In [1]: import numpy as np

In [2]: from numpy import linalg as LA

In [3]: np.set_printoptions(precision=2, suppress=True, linewidth=140)

In [4]: m1 = np.array([[-4, 0, 4, 6, 0, -6],
   ...:     [-2, 4, -6, 3, -6, 9],
   ...:     [-4, 0, -6, 6, 0, 9],
   ...:     [2, 0, -2, 2, 0, -2],
   ...:     [1, -2, 3, 1, -2, 3],
   ...:     [2, 0, 3, 2, 0, 3]])

In [5]: print(m1)
[[-4  0  4  6  0 -6]
 [-2  4 -6  3 -6  9]
 [-4  0 -6  6  0  9]
 [ 2  0 -2  2  0 -2]
 [ 1 -2  3  1 -2  3]
 [ 2  0  3  2  0  3]]

In [6]: x = np.array([0, -2, -1, 2, 0, -1])

In [7]: target = m1 @ x

In [8]: target
Out[8]: array([14, -5,  9,  8,  0, -2])

In [9]: LA.solve(m1.T, m1[3])
Out[9]: array([0., 0., 0., 1., 0., 0.])

In [10]: LA.solve(m1, 3 * target)
Out[10]: array([-0., -6., -3.,  6., -0., -3.])

In [11]: LA.solve(m1, target)
Out[11]: array([-0., -2., -1.,  2., -0., -1.])

In [12]: LA.solve(m1, m1[:, 4])
Out[12]: array([-0.,  0., -0.,  0.,  1.,  0.])

In [13]: print(LA.solve(m1, target + m1[:, 0]))
[ 1. -2. -1.  2. -0. -1.]

In [14]: u = np.array([2, 4, 1, 0, 1, 4])

In [15]: M2 = m1 + np.outer(u, np.eye(6)[5])

In [16]: M2
Out[16]: 
array([[-4.,  0.,  4.,  6.,  0., -4.],
       [-2.,  4., -6.,  3., -6., 13.],
       [-4.,  0., -6.,  6.,  0., 10.],
       [ 2.,  0., -2.,  2.,  0., -2.],
       [ 1., -2.,  3.,  1., -2.,  4.],
       [ 2.,  0.,  3.,  2.,  0.,  7.]])

In [17]: feats = np.load("sample12.npy")

In [18]: feats
Out[18]: 
array([[2., 1., 0., 0., 0., 0., 0., 0., 0., 0., 0., 0., 0., 0., 0.],
       [0., 2., 1., 0., 0., 0., 0., 0., 0., 0., 0., 0., 0., 0., 0.],
       [0., 0., 2., 1., 0., 0., 0., 0., 0., 0., 0., 0., 0., 0., 0.],
       [0., 0., 0., 2., 1., 0., 0., 0., 0., 0., 0., 0., 0., 0., 0.],
       [0., 0., 0., 0., 2., 1., 0., 0., 0., 0., 0., 0., 0., 0., 0.],
       [0., 0., 0., 0., 0., 2., 1., 0., 0., 0., 0., 0., 0., 0., 0.],
       [0., 0., 0., 0., 0., 0., 2., 1., 0., 0., 0., 0., 0., 0., 0.],
       [0., 0., 0., 0., 0., 0., 0., 2., 1., 0., 0., 0., 0., 0., 0.],
       [0., 0., 0., 0., 0., 0., 0., 0., 2., 1., 0., 0., 0., 0., 0.],
       [0., 0., 0., 0., 0., 0., 0., 0., 0., 2., 1., 0., 0., 0., 0.],
       [0., 0., 0., 0., 0., 0., 0., 0., 0., 0., 2., 1., 0., 0., 0.],
       [0., 0., 0., 0., 0., 0., 0., 0., 0., 0., 0., 2., 1., 0., 0.],
       [0., 0., 0., 0., 0., 0., 0., 0., 0., 0., 0., 0., 2., 1., 0.],
       [0., 0., 0., 0., 0., 0., 0., 0., 0., 0., 0., 0., 0., 2., 1.],
       [0., 0., 0., 0., 0., 0., 0., 0., 0., 0., 0., 0., 0., 0., 2.]])

In [19]: np.allclose(feats @ feats.T, feats.T @ feats)
Out[19]: False

In [20]: print(np.sort(np.abs(LA.eigvals(feats))))
[2. 2. 2. 2. 2. 2. 2. 2. 2. 2. 2. 2. 2. 2. 2.]

In [21]: print(np.allclose(feats, feats.T))
False

In [22]: feats.inv()
---------------------------------------------------------------------------
AttributeError                            Traceback (most recent call last)
Cell In[22], line 1
----> 1 feats.inv()

AttributeError: 'numpy.ndarray' object has no attribute 'inv'

In [23]: theta = np.radians(30)

In [24]: Rm = np.eye(15)

In [25]: Rm[7, 7] = Rm[0, 0] = np.cos(theta)

In [26]: Rm[7, 0], Rm[0, 7] = -np.sin(theta), np.sin(theta)

In [27]: M2 = feats @ Rm.T

In [28]: np.allclose(feats @ feats.T, M2 @ M2.T)
Out[28]: True

In [29]: np.round(LA.det(Rm), 2), round(float(np.trace(Rm)), 2)
Out[29]: (np.float64(1.0), 14.73)

In [30]: LA.matrix_rank(feats - feats[0, 0] * np.eye(15))
Out[30]: np.int64(14)

In [31]: print(np.sort(LA.eigvals(feats)))
[2. 2. 2. 2. 2. 2. 2. 2. 2. 2. 2. 2. 2. 2. 2.]

In [32]: np.prod(np.diag(feats)), round(float(LA.det(feats)), 2)
Out[32]: (np.float64(32768.0), 32768.0)

In [33]: feats.mean(axis=0)
Out[33]: array([0.13, 0.2 , 0.2 , 0.2 , 0.2 , 0.2 , 0.2 , 0.2 , 0.2 , 0.2 , 0.2 , 0.2 , 0.2 , 0.2 , 0.2 ])

In [34]: np.zeros(15, 15)
---------------------------------------------------------------------------
TypeError                                 Traceback (most recent call last)
Cell In[34], line 1
----> 1 np.zeros(15, 15)

TypeError: Cannot interpret '15' as a data type

In [35]: feats[15]
---------------------------------------------------------------------------
IndexError                                Traceback (most recent call last)
Cell In[35], line 1
----> 1 feats[15]

IndexError: index 15 is out of bounds for axis 0 with size 15

In [36]: print(LA.matrix_rank(feats))
15

In [37]: feats[:, 15]
---------------------------------------------------------------------------
IndexError                                Traceback (most recent call last)
Cell In[37], line 1
----> 1 feats[:, 15]

IndexError: index 15 is out of bounds for axis 1 with size 15

In [38]: round(LA.norm(feats), 2)
Out[38]: np.float64(8.6)

In [39]: np.unravel_index(np.abs(feats).argmax(), feats.shape)
Out[39]: (np.int64(0), np.int64(0))

In [40]: rng = np.random.default_rng(23067)

In [41]: M2 = feats + rng.integers(-2, 3, (15, 12)) @ rng.integers(-2, 3, (12, 15))

In [42]: M2
Out[42]: 
array([[  5.,   2.,  -3.,  -5.,  16.,  10., -10.,   2.,  -4.,   2.,  11.,  16.,  -2.,   2.,  -5.],
       [ -4.,   0.,  -1.,   3.,  -8.,  -1.,   0.,  -8.,  -7.,  -3.,  -5.,   4.,  -3.,  11.,   7.],
       [ -8., -10.,  -3.,  -5., -15.,   0.,   4.,  -9.,  -5.,   8., -15.,  -5., -17.,  13.,   1.],
       [ -1.,   3.,  -4.,   7.,   2., -13.,   0.,   2.,  -2.,   8.,  -5.,   9.,  -6.,   4.,   4.],
       [ -1.,   0.,  -4.,  12.,  -5.,  -2.,   0.,  -4.,  -9.,  -8.,   0.,   4.,   3.,   9.,   9.],
       [ 15.,  16.,   2.,  -5.,  -2.,   0.,  -2.,   7.,   9.,   8.,   7.,  -4.,  -3., -11.,   4.],
       [  4.,  11.,   9.,  -4.,   3.,   0.,  -4.,  -9.,   1.,  -2.,   8.,  10.,   3.,  -4.,  -2.],
       [  4.,  -1.,  11.,   0.,   1.,  -2.,   2.,   0., -17.,  -7.,   2.,   0.,   2.,   6., -10.],
       [  4.,  -5.,  -6.,   4., -10.,   0.,   8.,   7.,  -2.,   4.,  -6.,  -9.,  -1.,   8.,   9.],
       [  0.,   5.,   3.,  -7.,  10., -15.,  -3.,  16.,   0.,   5.,   0.,   3.,  -3., -10.,   0.],
       [ -1.,   6.,   7.,   1.,  -3., -15.,   9.,   3.,   3.,  -7.,  -3.,  -5.,  14., -11.,  10.],
       [  9.,   7.,   3.,  -2.,  -4.,  -5.,   4.,  13.,   4.,   1.,  -1.,  -8.,   1.,  -4.,   4.],
       [  7.,   6.,  11.,  -5.,   4., -10.,   8.,   6.,   5.,   9.,  -3.,  -4.,   2.,  -5., -11.],
       [  7.,  -3.,   6.,  -2.,  -8.,   2.,   3.,   6., -12.,  -4.,   0., -13.,  -1.,   6.,  -1.],
       [ -4.,   9., -10.,   4.,  10., -13., -10.,   2.,   1.,   3.,   2.,  10.,  -4., -14.,   8.]])

In [43]: np.abs(M2 - feats).sum(axis=1)
Out[43]: array([ 92.,  68., 121.,  67.,  73.,  98.,  77.,  68.,  84.,  79., 101.,  71.,  95.,  73., 102.])

In [44]: M2 = np.array([[0, 0, -1, 0, 0, 2, 2, -1],
    ...:     [-2, -1, 0, 2, -2, 2, 2, -1],
    ...:     [2, 1, 1, -1, 0, -1, 1, 0],
    ...:     [1, 1, 0, 2, 1, 0, -2, -2]])

In [45]: J = M2.T @ M2

In [46]: J
Out[46]: 
array([[ 9,  5,  2, -4,  5, -6, -4,  0],
       [ 5,  3,  1, -1,  3, -3, -3, -1],
       [ 2,  1,  2, -1,  0, -3, -1,  1],
       [-4, -1, -1,  9, -2,  5, -1, -6],
       [ 5,  3,  0, -2,  5, -4, -6,  0],
       [-6, -3, -3,  5, -4,  9,  7, -4],
       [-4, -3, -1, -1, -6,  7, 13,  0],
       [ 0, -1,  1, -6,  0, -4,  0,  6]])

In [47]: # equal to its transpose

In [48]: M2 = J + rng.integers(-2, 3, (8, 4)) @ rng.integers(-2, 3, (4, 8))

In [49]: M2
Out[49]: 
array([[  7,   3,   3,  -5,   5,  -5,  -3,   0],
       [  4,   2,   3,   1,   3,  -1,  -5,   1],
       [  5,  -5,  -3,  -7,  -4,  -4,   3,   0],
       [ -6,  -6,  -4,   5,  -1,   7,  -1,  -8],
       [  5,   1,  -1,   3,   8,   2, -17,   3],
       [-12,   0,  -1,   2,   0,   7,  12,  -9],
       [-10,  -3,  10,   2,  -8,   8,  18,   4],
       [  2,  -1,   3,  -6,  -4,  -6,   4,   8]])

In [50]: print(np.round(LA.svd(M2 - J, compute_uv=False), 2) + 0)
[18.09 17.03 11.26  9.28  0.    0.    0.    0.  ]

In [51]: print(LA.matrix_rank(M2 - J, tol=1e-8))
4
